>>> import numpy as np
>>> np.set_printoptions(suppress=True, linewidth=100)
>>> rnd = lambda a: np.round(a, 1) + 0
>>> Q, _ = np.linalg.qr(np.array([[-0.1, -1.1, -0.8], [0.1, -0.9, -0.2], [-1.6, 0.8, 0.4]]))
>>> K = -2 * Q
>>> print(rnd(K))
[[ 0.1  1.6  1.2]
 [-0.1  1.2 -1.6]
 [ 2.   0.  -0.2]]
>>> Q, r_ = np.linalg.qr(K)
>>> print(rnd(Q.T @ Q))
[[1. 0. 0.]
 [0. 1. 0.]
 [0. 0. 1.]]
>>> print(rnd(np.trace(Q @ Q.T)))
3.0
>>> left, s, Vh = np.linalg.svd(K, full_matrices=False)
>>> print(rnd(s / s[0]))
[1. 1. 1.]
>>> print(np.allclose(left * s @ Vh, K))
True
>>> print(left.shape, s.shape, Vh.shape)
(3, 3) (3,) (3, 3)
>>> print(rnd(left.T @ left))
[[1. 0. 0.]
 [0. 1. 0.]
 [0. 0. 1.]]
>>> print(rnd(np.sqrt((s ** 2).sum())), rnd(np.linalg.norm(K)))
3.5 3.5
>>> proj = np.triu(np.array([[0, 1, 2], [1, 0, 0], [0, 1, 0]]), 1) + np.eye(3)
>>> M2 = proj @ K @ np.linalg.inv(proj)
>>> print(rnd(np.trace(M2)), rnd(np.trace(K)))
1.1 1.1
>>> print(rnd(proj @ K - K @ proj))
[[ 3.9  1.  -2.2]
 [ 0.   0.1  0.2]
 [ 0.  -2.  -4. ]]
>>> print(rnd(np.linalg.det(M2)))
-8.0
>>> print(rnd(np.poly(M2)))
[ 1.  -1.1 -2.3  8. ]
>>> print(np.linalg.matrix_rank(M2))
3
>>> X = np.loadtxt("w.csv", delimiter=",")
>>> print(rnd(X))
[[ 0.6  3.6 -0.5]
 [ 0.3  1.8 -0.3]
 [ 0.2  1.4  0. ]
 [ 0.2  1.6  0. ]]
>>> print(np.linalg.lstsq(X[:-1].T, X[-1])[2])
2
>>> print(rnd(np.trace(np.linalg.pinv(X) @ X)))
2.0
>>> try:
...     np.linalg.inv(X)
... except np.linalg.LinAlgError as e:
...     print(repr(e))
... 
LinAlgError('Last 2 dimensions of the array must be square')
>>> print(rnd(X @ np.linalg.pinv(X) @ X))
[[ 0.6  3.6 -0.5]
 [ 0.3  1.8 -0.3]
 [ 0.2  1.4  0. ]
 [ 0.2  1.6  0. ]]
>>> print(np.abs(np.diag(np.linalg.qr(X)[1])) > 1e-9)
[ True  True False]
>>> data = np.load("block12.npy")
>>> print(data)
[[-5  3  3  1]
 [ 3  9  2  2]
 [ 1  2 11  2]
 [ 0  0  2  4]]
>>> x = np.array([0, 3, -6, -1])
>>> rhs = data @ x
>>> print(rhs)
[-10  13 -62 -16]
>>> print(rnd(np.linalg.solve(data, 2 * rhs)))
[  0.   6. -12.  -2.]
